$ python -q
>>> import numpy as np
>>> np.set_printoptions(precision=2, suppress=True, linewidth=120, legacy="1.25")
>>> tidy = lambda a: np.round(a, 2) + 0
>>> F = np.load("data.npy")
>>> F
array([[-0.07,  4.99,  1.07,  0.07,  2.97,  2.05,  3.99],
       [ 0.02,  5.04,  0.99,  0.03,  2.97,  2.  ,  4.1 ],
       [-0.03,  5.  ,  1.02,  0.01,  3.01,  2.02,  3.97],
       [-0.05,  5.03,  1.08, -0.04,  3.01,  1.98,  4.12],
       [ 3.98,  1.99,  1.03,  2.96,  1.03,  1.98,  0.04],
       [ 3.97,  1.97,  1.02,  3.11,  1.04,  1.94,  0.05],
       [ 4.09,  1.93,  1.07,  3.05,  0.96,  1.95,  0.04],
       [ 3.99,  1.9 ,  0.95,  2.93,  1.01,  2.06,  0.01],
       [ 2.08,  2.98,  5.08,  1.94,  5.08,  1.97,  1.01],
       [ 2.02,  2.99,  5.03,  2.04,  5.05,  1.95,  0.95],
       [ 2.01,  2.89,  4.96,  1.99,  5.01,  2.01,  0.95],
       [ 1.9 ,  2.97,  5.05,  1.92,  5.07,  1.89,  0.88]])
>>> other = np.c_[F[:, :3] @ np.array([[4, 7, 2], [6, -5, -9], [8, -2, -7]]), np.array([1, 1, 2, 0, 2, 2, 2, 0, 1, 2, 0, 0])]
>>> tidy(other)
array([[ 38.22, -27.58, -52.54,   1.  ],
       [ 38.24, -27.04, -52.25,   1.  ],
       [ 38.04, -27.25, -52.2 ,   2.  ],
       [ 38.62, -27.66, -52.93,   0.  ],
       [ 36.1 ,  15.85, -17.16,   2.  ],
       [ 35.86,  15.9 , -16.93,   2.  ],
       [ 36.5 ,  16.84, -16.68,   2.  ],
       [ 34.96,  16.53, -15.77,   0.  ],
       [ 66.84, -10.5 , -58.22,   1.  ],
       [ 66.26, -10.87, -58.08,   2.  ],
       [ 65.06, -10.3 , -56.71,   0.  ],
       [ 65.82, -11.65, -58.28,   0.  ]])
>>> print(np.linalg.matrix_rank(other))
4
>>> print(tidy(np.linalg.lstsq(F, other[:, 0])[0]))
[4. 6. 8. 0. 0. 0. 0.]
>>> np.linalg.matrix_rank(np.c_[F, other])
8
>>> print(tidy(np.linalg.norm(other - F @ np.linalg.lstsq(F, other)[0], axis=0)))
[0.  0.  0.  2.3]
>>> other = np.array([[1, -3, -1],
...     [-2, 3, 0],
...     [-2, 2, -2],
...     [3, 0, 2],
...     [3, -3, 2],
...     [-2, -1, -3],
...     [3, -1, 2]])
>>> tidy(np.einsum("ij->j", F))
array([23.91, 39.68, 28.35, 20.01, 36.21, 23.8 , 20.11])
>>> np.linalg.matrix_rank(F @ other)
3
>>> m1 = np.load("dump.npy")
>>> m1
array([[  0.8 ,   0.3 ,   0.2 ,   1.01,  -0.1 ,  -1.2 ,   0.1 ,  -0.4 ],
       [ -3.2 ,  -1.5 ,  -1.1 ,  -5.49,   0.6 ,   0.7 ,  -0.1 ,   0.2 ],
       [  1.5 ,   0.  ,   0.2 ,   0.97,  -2.4 ,  -0.7 ,  -0.7 ,  -0.4 ],
       [  0.7 ,   1.7 ,   0.7 ,   3.54,  -0.5 ,   1.6 ,   0.3 ,   1.6 ],
       [ -0.7 ,   0.8 ,  -1.2 ,  -5.98,  -0.5 ,  -0.3 ,   0.2 ,  -3.  ],
       [ -0.8 ,   0.  ,   0.1 ,   0.5 ,   0.7 ,   0.1 ,  -0.3 ,  -0.4 ],
       [ -0.6 ,  -0.3 ,  -0.4 ,  -2.05,   0.1 ,  -0.9 ,  -2.  ,   0.4 ],
       [  0.2 ,  -0.5 ,   0.7 ,   3.51,  -0.3 ,   1.  ,   1.1 ,   1.  ],
       [ -0.4 ,  -0.6 ,   1.3 ,   6.54,   1.7 ,  -0.2 ,   1.1 ,  -1.1 ],
       [  1.3 ,  -1.4 ,   0.2 ,   0.98,   0.3 ,  -0.1 ,  -0.4 ,  -1.7 ],
       [ -0.2 ,  -0.5 ,   0.3 ,   1.51,   2.3 ,   1.8 ,  -0.1 ,  -0.5 ],
       [ -0.8 ,   0.8 ,  -0.9 ,  -4.52,  -1.3 ,   0.4 ,   0.7 ,  -0.9 ],
       [  0.7 ,   0.  ,  -2.2 , -10.93,   0.  ,  -0.3 ,   0.1 ,  -1.4 ],
       [  0.3 ,  -0.9 ,  -0.9 ,  -4.46,   0.9 ,  -0.6 ,  -1.6 ,   1.7 ],
       [ -0.8 ,   0.1 ,   1.  ,   5.03,   0.4 ,  -1.9 ,  -1.9 ,   0.6 ]])
>>> f = np.array([0, 0])
>>> tidy(np.cross(m1[13, :3], m1[2, :3]))
array([-0.18, -1.41,  1.35])
>>> tidy(np.correlate(m1[13], m1[2], "full"))
array([ -0.12,   0.15,   0.78,   2.32,   5.84,   4.08,  10.08,  -5.36,   0.  ,   0.9 , -12.44,   2.68,  -0.56,  -2.4 ,
         2.55])
